In [1]: import numpy as np

In [2]: import numpy.linalg as la

In [3]: np.set_printoptions(precision=2, suppress=True, linewidth=100, floatmode="fixed")

In [4]: rnd = lambda a: np.round(a, 2) + 0

In [5]: K = np.loadtxt("mat.csv", delimiter=",")

In [6]: print(K)
[[ 5.05  2.23  2.78 -2.54 -2.81  1.08  2.02]
 [-0.58 -0.11  1.27 -0.47  0.94 -2.24 -2.46]
 [ 7.57 -0.22  3.31 -3.77 -4.36  2.08  2.27]
 [-0.17  0.57  1.10 -0.15  0.53 -0.06 -0.03]
 [-3.17 -0.41  0.16  0.93  2.37 -0.54 -2.04]
 [ 2.04 -0.03  2.30 -1.78 -0.59 -0.86 -1.42]
 [-2.14  1.62  1.61 -0.15  2.10 -3.05 -3.94]
 [-0.39  1.96  1.25 -0.02  0.76 -1.21 -0.96]
 [ 4.06  1.02  0.34 -1.30 -2.69  1.98  2.90]
 [-1.78  0.31  1.48 -0.60  1.37 -2.32 -4.01]
 [-1.49  0.95  0.68  0.41  1.13 -0.39 -0.75]
 [ 9.25  3.20  1.23 -2.81 -5.78  2.80  7.17]
 [ 1.30 -0.25 -1.25  0.37 -0.67  0.16  1.71]
 [ 6.10  0.14  0.81 -1.95 -3.86  2.45  4.06]
 [-0.17 -0.23  0.34 -0.38 -0.01 -0.72 -1.16]
 [-0.60 -1.79 -2.38  1.02 -0.34  1.84  1.92]
 [ 2.66 -2.13 -1.61 -0.11 -2.28  1.93  3.42]
 [-2.23 -0.13 -0.14  0.55  1.05  0.52 -0.57]
 [ 2.91  1.43  2.10 -2.05 -1.58 -0.32 -0.18]
 [-4.16  0.45 -1.24  1.98  2.73 -1.09 -1.44]
 [-0.56 -0.15  0.08  0.25  0.55  0.55  0.30]
 [-1.08  0.84  0.22  0.01  0.91 -1.76 -2.16]]

In [7]: C2 = np.cov(K, rowvar=False)

In [8]: print(rnd(la.eigvalsh(C2)[::-1]))
[26.99  5.04  1.14  0.36  0.07  0.01  0.00]

In [9]: print(rnd(np.corrcoef(K[:, 4], K[:, 2])[0, 1]))
-0.29

In [10]: print(np.argwhere(np.triu(np.abs(np.corrcoef(K.T)) > 0.8, 1)))
[[0 3]
 [0 4]
 [0 6]
 [3 4]
 [4 5]
 [4 6]
 [5 6]]

In [11]: print(C2.shape)
(7, 7)

In [12]: mat = np.load("w.npy")

In [13]: print(mat)
[[ 2.02  0.00  3.00 -2.00  0.00]
 [ 3.00  1.02 -2.00 -1.00  2.00]
 [ 0.00  0.00 -1.98  0.00  3.00]
 [-3.00 -3.00  2.00  0.02 -2.00]
 [ 2.00  0.00  3.00 -2.00  0.02]]

In [14]: Uu, sv, Vh = la.svd(mat)

In [15]: print(rnd(sv))
[6.97 6.04 2.38 1.13 0.00]

In [16]: print(np.argmax(sv[:-1] / (sv[1:] + 1e-6)) + 1)
4

In [17]: Y = Uu[:, :4] @ np.diag(sv[:4]) @ Vh[:4]

In [18]: print(rnd(Y))
[[ 2.02  0.00  3.00 -2.00  0.00]
 [ 3.00  1.02 -2.00 -1.00  2.00]
 [ 0.00  0.00 -1.98  0.00  3.00]
 [-3.00 -3.00  2.00  0.02 -2.00]
 [ 2.00  0.00  3.00 -2.00  0.02]]

In [19]: print(la.matrix_rank(mat, rtol=0.05))
4

In [20]: print(np.unique(Y.round(6), axis=0).shape)
(5, 5)

In [21]: W0 = np.load("data.npy")

In [22]: print(W0)
[[1 0 2 0 1 2 0 0]
 [0 1 1 1 1 0 2 1]
 [0 0 1 1 0 2 2 1]
 [2 0 2 0 1 1 1 1]
 [2 0 2 0 1 1 1 1]
 [1 1 2 1 1 2 2 2]
 [2 0 0 0 1 2 1 1]]

In [23]: blk = np.stack([W0, 2 * W0, W0[::-1]])

In [24]: print((blk @ W0.T).shape)
(3, 7, 7)

In [25]: print(rnd(la.norm(blk, axis=(1, 2))))
[ 9.22 18.44  9.22]

In [26]: print(np.einsum("bij,cij->bc", blk, blk))
[[ 85 170  62]
 [170 340 124]
 [ 62 124  85]]

In [27]: print(blk.sum(axis=0))
[[5 0 6 0 4 8 1 1]
 [1 4 5 4 4 2 8 5]
 [2 0 5 3 1 7 7 4]
 [8 0 8 0 4 4 4 4]
 [6 0 7 1 3 5 5 4]
 [3 4 7 4 4 6 8 7]
 [7 0 2 0 4 8 3 3]]

In [28]: f, r1 = W0[0], W0[6]

In [29]: print(f @ r1)
7

In [30]: print(f @ f)
10

In [31]: pr = (f @ r1) / (f @ f) * f

In [32]: print(rnd((r1 - pr) @ f))
0.0

In [33]: print(pr)
[0.70 0.00 1.40 0.00 0.70 1.40 0.00 0.00]

In [34]: print(la.matrix_rank(np.outer(f, r1)))
1

In [35]: print(np.allclose(W0[:-1].T @ la.lstsq(W0[:-1].T, W0[-1])[0], W0[-1]))
False

In [36]: print(rnd(W0 @ la.pinv(W0) @ W0))
[[1.00 0.00 2.00 0.00 1.00 2.00 0.00 0.00]
 [0.00 1.00 1.00 1.00 1.00 0.00 2.00 1.00]
 [0.00 0.00 1.00 1.00 0.00 2.00 2.00 1.00]
 [2.00 0.00 2.00 0.00 1.00 1.00 1.00 1.00]
 [2.00 0.00 2.00 0.00 1.00 1.00 1.00 1.00]
 [1.00 1.00 2.00 1.00 1.00 2.00 2.00 2.00]
 [2.00 0.00 0.00 0.00 1.00 2.00 1.00 1.00]]

In [37]: try:
    ...:     la.inv(W0)
    ...: except la.LinAlgError as e:
    ...:     print(repr(e))
    ...: 
LinAlgError('Last 2 dimensions of the array must be square')

In [38]: rng = np.random.default_rng(829)

In [39]: E = np.eye(7, dtype=int)[rng.permutation(7)] * np.array([9, 6, 1, 8, 1, 8, 7])

In [40]: print(E)
[[0 0 0 0 0 0 7]
 [0 6 0 0 0 0 0]
 [0 0 0 8 0 0 0]
 [9 0 0 0 0 0 0]
 [0 0 0 0 1 0 0]
 [0 0 0 0 0 8 0]
 [0 0 1 0 0 0 0]]

In [41]: print(np.trace(E))
15

In [42]: print(np.allclose(E, E.T))
False

In [43]: print((E + E.T) / 2)
[[0.00 0.00 0.00 4.50 0.00 0.00 3.50]
 [0.00 6.00 0.00 0.00 0.00 0.00 0.00]
 [0.00 0.00 0.00 4.00 0.00 0.00 0.50]
 [4.50 0.00 4.00 0.00 0.00 0.00 0.00]
 [0.00 0.00 0.00 0.00 1.00 0.00 0.00]
 [0.00 0.00 0.00 0.00 0.00 8.00 0.00]
 [3.50 0.00 0.50 0.00 0.00 0.00 0.00]]

In [44]: x0 = np.array([-8, -6, 1, 1, 9, 1, 9])

In [45]: rhs = E @ x0

In [46]: print(rhs)
[ 63 -36   8 -72   9   8   1]

In [47]: print(rnd(la.solve(E, rhs)))
[-8.00 -6.00  1.00  1.00  9.00  1.00  9.00]

In [48]: print(rnd(la.solve(E.T, E[2])))
[0.00 0.00 1.00 0.00 0.00 0.00 0.00]

In [49]: print(rnd(np.poly(mat)))
[  1.00  -1.10 -25.92 -13.44  23.57  -0.47]

In [50]: print(rnd(la.det(2 * mat)), rnd(la.det(mat)))
14.91 0.47

In [51]: print(rnd(la.det(mat.T)))
0.47

In [52]: print(rnd(la.det(mat[::-1])))
0.47

In [53]: Y = la.inv(E)

In [54]: print(np.allclose(Y, E.T))
False

In [55]: print(rnd(la.det(E) * la.det(Y)))
1.0

In [56]: print(rnd(la.inv(Y)))
[[0.00 0.00 0.00 0.00 0.00 0.00 7.00]
 [0.00 6.00 0.00 0.00 0.00 0.00 0.00]
 [0.00 0.00 0.00 8.00 0.00 0.00 0.00]
 [9.00 0.00 0.00 0.00 0.00 0.00 0.00]
 [0.00 0.00 0.00 0.00 1.00 0.00 0.00]
 [0.00 0.00 0.00 0.00 0.00 8.00 0.00]
 [0.00 0.00 1.00 0.00 0.00 0.00 0.00]]

In [57]: print(E @ Y)
[[1.00 0.00 0.00 0.00 0.00 0.00 0.00]
 [0.00 1.00 0.00 0.00 0.00 0.00 0.00]
 [0.00 0.00 1.00 0.00 0.00 0.00 0.00]
 [0.00 0.00 0.00 1.00 0.00 0.00 0.00]
 [0.00 0.00 0.00 0.00 1.00 0.00 0.00]
 [0.00 0.00 0.00 0.00 0.00 1.00 0.00]
 [0.00 0.00 0.00 0.00 0.00 0.00 1.00]]

In [58]: print((np.abs(Y) > 1e-9).astype(int))
[[0 0 0 1 0 0 0]
 [0 1 0 0 0 0 0]
 [0 0 0 0 0 0 1]
 [0 0 1 0 0 0 0]
 [0 0 0 0 1 0 0]
 [0 0 0 0 0 1 0]
 [1 0 0 0 0 0 0]]

In [59]: print(rnd(la.cond(E)))
9.0

In [60]: print((la.matrix_power((E != 0) + (E.T != 0) + np.eye(7), 7) > 0).astype(int))
[[1 0 1 1 0 0 1]
 [0 1 0 0 0 0 0]
 [1 0 1 1 0 0 1]
 [1 0 1 1 0 0 1]
 [0 0 0 0 1 0 0]
 [0 0 0 0 0 1 0]
 [1 0 1 1 0 0 1]]

In [61]: print((E != 0).astype(int))
[[0 0 0 0 0 0 1]
 [0 1 0 0 0 0 0]
 [0 0 0 1 0 0 0]
 [1 0 0 0 0 0 0]
 [0 0 0 0 1 0 0]
 [0 0 0 0 0 1 0]
 [0 0 1 0 0 0 0]]

In [62]: print(np.flatnonzero(la.matrix_power((E != 0) + (E.T != 0) + np.eye(7), 7)[1]))
[1]

In [63]: print(E @ E)
[[ 0  0  7  0  0  0  0]
 [ 0 36  0  0  0  0  0]
 [72  0  0  0  0  0  0]
 [ 0  0  0  0  0  0 63]
 [ 0  0  0  0  1  0  0]
 [ 0  0  0  0  0 64  0]
 [ 0  0  0  8  0  0  0]]

In [64]: print(rnd(np.sort(la.eigvals(E).real)))
[-4.74  0.00  0.00  1.00  4.74  6.00  8.00]

In [65]: print(rnd(la.det(E)))
-24192.0

In [66]: A = np.array([[0, 0, 0, 24, 0, 8],
    ...:     [0, 0, 0, 16, 24, 24],
    ...:     [0, 0, 0, 0, 0, 24],
    ...:     [6, 0, 2, 18, 0, 6],
    ...:     [4, 6, 6, 12, 18, 18],
    ...:     [0, 0, 6, 0, 0, 18]])

In [67]: x0 = np.array([1, 5, 3, 1, 2, 5, 4])

In [68]: rhs = E @ x0

In [69]: c, lr = np.zeros(7), 1 / la.norm(E, 2) ** 2

In [70]: for i in range(6):
    ...:     c -= lr * E.T @ (E @ c - rhs)
    ...:     if i % 2 == 0: print(i, round(la.norm(E @ c - rhs), 2))
    ...: 
0 22.05
2 6.45
4 3.75

In [71]: print(rnd(c))
[1.00 4.85 0.22 1.00 0.14 5.00 3.98]
